% python3 -q
>>> import numpy as np
>>> np.set_printoptions(suppress=True, linewidth=200)
>>> X = np.load("mat.npy")
>>> print(X)
[[1. 0. 0. 0.]
 [0. 0. 0. 2.]
 [0. 2. 3. 0.]
 [0. 3. 2. 0.]]
>>> Y = X / np.sqrt((X ** 2).mean(axis=1, keepdims=True))
>>> print(X - X.mean(axis=1, keepdims=True))
[[ 0.75 -0.25 -0.25 -0.25]
 [-0.5  -0.5  -0.5   1.5 ]
 [-1.25  0.75  1.75 -1.25]
 [-1.25  1.75  0.75 -1.25]]
>>> print(np.linalg.matrix_rank(X - X.mean(axis=1, keepdims=True)))
3
>>> x = np.array([0, 3, 0, 0])
>>> target = X @ x
>>> print(target)
[0. 0. 6. 9.]
>>> print(np.round(np.linalg.solve(X, X[:, 0]), 2))
[1. 0. 0. 0.]
>>> print(np.round(np.linalg.solve(X.T, X[1]), 2))
[0. 1. 0. 0.]
>>> print(np.round(np.linalg.solve(X, target + X[:, 3]), 2) + 0)
[0. 3. 0. 1.]
>>> m1 = np.load("block16.npy")
>>> print(m1)
[[  8.84  -8.81  -1.64]
 [  6.7   -8.49   0.78]
 [  7.13 -10.88  -0.67]
 [  4.75  -8.4    0.25]
 [  5.6   -9.65  -1.16]
 [  7.74  -9.47   0.09]
 [  5.66  -8.31   0.24]
 [  5.16  -9.    -0.02]
 [  4.98  -9.03   0.09]
 [  6.98  -8.58   0.71]
 [  6.13  -9.11  -0.25]
 [  6.11  -9.1   -2.44]
 [  5.88 -10.68  -0.06]
 [  6.19  -9.85   0.66]
 [  5.62  -7.99  -0.99]
 [  5.14  -9.18  -2.02]
 [  6.04  -9.19   1.86]
 [  5.15  -9.49  -0.88]]
>>> proj = m1 @ np.linalg.solve(m1.T @ m1, m1.T)
>>> print(np.round(np.linalg.eigvalsh(proj), 2) + 0)
[0. 0. 0. 0. 0. 0. 0. 0. 0. 0. 0. 0. 0. 0. 0. 1. 1. 1.]
>>> print(np.round(np.diag(proj), 2))
[0.57 0.16 0.08 0.09 0.13 0.17 0.06 0.09 0.11 0.18 0.06 0.29 0.15 0.12 0.07 0.25 0.29 0.14]
>>> print(np.allclose(proj @ proj, proj))
True
>>> M = np.load("dump.npy")
>>> print(M.round(2))
[[-0.42 -0.65  0.63]
 [-0.57 -0.35 -0.75]
 [ 0.71 -0.67 -0.22]]
>>> x = np.array([-3, 0, 5])
>>> print(np.round(np.sort(np.abs(np.degrees(np.angle(np.linalg.eigvals(M))))), 2))
[  0.  175.9 175.9]
>>> print([p for p in range(1, 25) if np.allclose(np.linalg.matrix_power(M, p), np.eye(3))])
[]
>>> cov = M.T @ M
>>> print(np.round(np.linalg.svd(M, compute_uv=False) ** 2, 2))
[1. 1. 1.]
>>> print(np.allclose(cov, cov.T))
True
>>> print((M @ M.T).shape)
(3, 3)
>>> print(np.round(np.linalg.eigvalsh(cov)[::-1], 2))
[1. 1. 1.]
>>> print(np.trace(cov), (M ** 2).sum())
3.0 3.0
>>> Y = M / np.linalg.norm(M, axis=1, keepdims=True)
>>> cov = Y @ Y.T
>>> print((np.abs(cov) > 0.9).astype(int))
[[1 0 0]
 [0 1 0]
 [0 0 1]]
>>> print((cov - 2 * np.eye(3)).round(6).argmax(axis=1))
[1 0 0]
>>> print(cov[0].round(2) + 0)
[1. 0. 0.]
